$ python -q
>>> import numpy as np
>>> np.set_printoptions(precision=3, suppress=True, linewidth=100)
>>> rd = lambda a: np.round(a, 3) + 0
>>> O, _ = np.linalg.qr(np.array([[0.7, -0.4, 0.7], [-0.7, 0.0, -0.3], [-1.4, 0.1, -0.3]]))
>>> w = np.array([2, -4, -4])
>>> feats = O @ np.diag(w) @ O.T
>>> rd(feats)
array([[-3., -1., -2.],
       [-1., -3.,  2.],
       [-2.,  2.,  0.]])
>>> data = np.load("w.npy")
>>> data
array([[ 0,  0,  0,  0],
       [ 0, -5,  0,  5],
       [ 0,  0,  0,  0],
       [ 0,  2,  0, -5]])
>>> # looks like rank 2
>>> rk = np.linalg.matrix_rank(data)
>>> rk
np.int64(2)
>>> ns = np.linalg.svd(data)[2][rk:].T
>>> np.allclose(data @ ns, 0)
True
>>> rd(data @ ns)
array([[0., 0.],
       [0., 0.],
       [0., 0.],
       [0., 0.]])
>>> ns.shape
(4, 2)
>>> [int(np.linalg.matrix_rank(np.delete(data, i, axis=0))) for i in range(4)]
[2, 1, 2, 1]
>>> rd(np.trace(np.linalg.pinv(data) @ data))
np.float64(2.0)
>>> np.linalg.lstsq(data[:-1].T, data[-1])[2]
np.int32(1)
>>> np.abs(np.diag(np.linalg.qr(data)[1])) > 1e-9
array([False,  True, False,  True])
>>> np.unique(data.round(6), axis=0).shape
(3, 4)
>>> data @ data
array([[  0,   0,   0,   0],
       [  0,  35,   0, -50],
       [  0,   0,   0,   0],
       [  0, -20,   0,  35]])
>>> (np.linalg.matrix_power((data != 0) + (data.T != 0) + np.eye(4), 4) > 0).astype(int)
array([[1, 0, 0, 0],
       [0, 1, 0, 1],
       [0, 0, 1, 0],
       [0, 1, 0, 1]])
>>> data @ data
array([[  0,   0,   0,   0],
       [  0,  35,   0, -50],
       [  0,   0,   0,   0],
       [  0, -20,   0,  35]])
>>> rd(np.abs(np.linalg.eigvals(data)).max())
np.float64(8.162)
>>> np.allclose(data @ data.T, data.T @ data)
False
>>> rd(np.linalg.det(data))
np.float64(0.0)
>>> M = np.array([[1.0, 1.0, 0.0], [1.0, 1.0, 0.0], [0.0, 0.0, 3.0]])
>>> # symmetric
>>> np.argsort(-np.linalg.norm(M, axis=0).round(6), kind="stable")[:3]
array([2, 0, 1])
>>> np.linalg.matrix_rank(M, rtol=0.1)
np.int64(2)
>>> rd(np.linalg.norm(M, 2) / np.linalg.norm(M))
np.float64(0.832)
>>> np.linalg.cond(M) > 100
np.True_
>>> [round(float(x), 3) for x in np.linalg.svd(M, compute_uv=False)[:3]]
[3.0, 2.0, 0.0]
>>> Uu, s, Vt = np.linalg.svd(M)
>>> evecs = Vt[:(s > 1e-8).sum()]
>>> rng = np.random.default_rng(602340)
>>> vec = M[1] + -3 * M[0] + rng.integers(2) * np.eye(3)[0]
>>> vec
array([-2., -2.,  0.])
>>> rd(np.diag(evecs.T @ evecs))
array([0.5, 0.5, 1. ])
>>> rd(np.linalg.norm(vec - evecs.T @ evecs @ vec))
np.float64(0.0)
>>> lab = rng.permutation(3)
>>> lab
array([1, 0, 2])
>>> out = M[lab][:, lab]
>>> rd(np.sort(np.abs(np.linalg.eigvals(out))))
array([0., 2., 3.])
>>> np.allclose(out, M)
True
>>> np.diag(out)
array([1., 1., 3.])
>>> (np.linalg.matrix_power((M != 0) + (M.T != 0) + np.eye(3), 3) > 0).astype(int)
array([[1, 1, 0],
       [1, 1, 0],
       [0, 0, 1]])
>>> rd(np.linalg.det(M))
np.float64(0.0)
>>> rd(np.sort(np.linalg.eigvals(M).real))
array([0., 2., 3.])
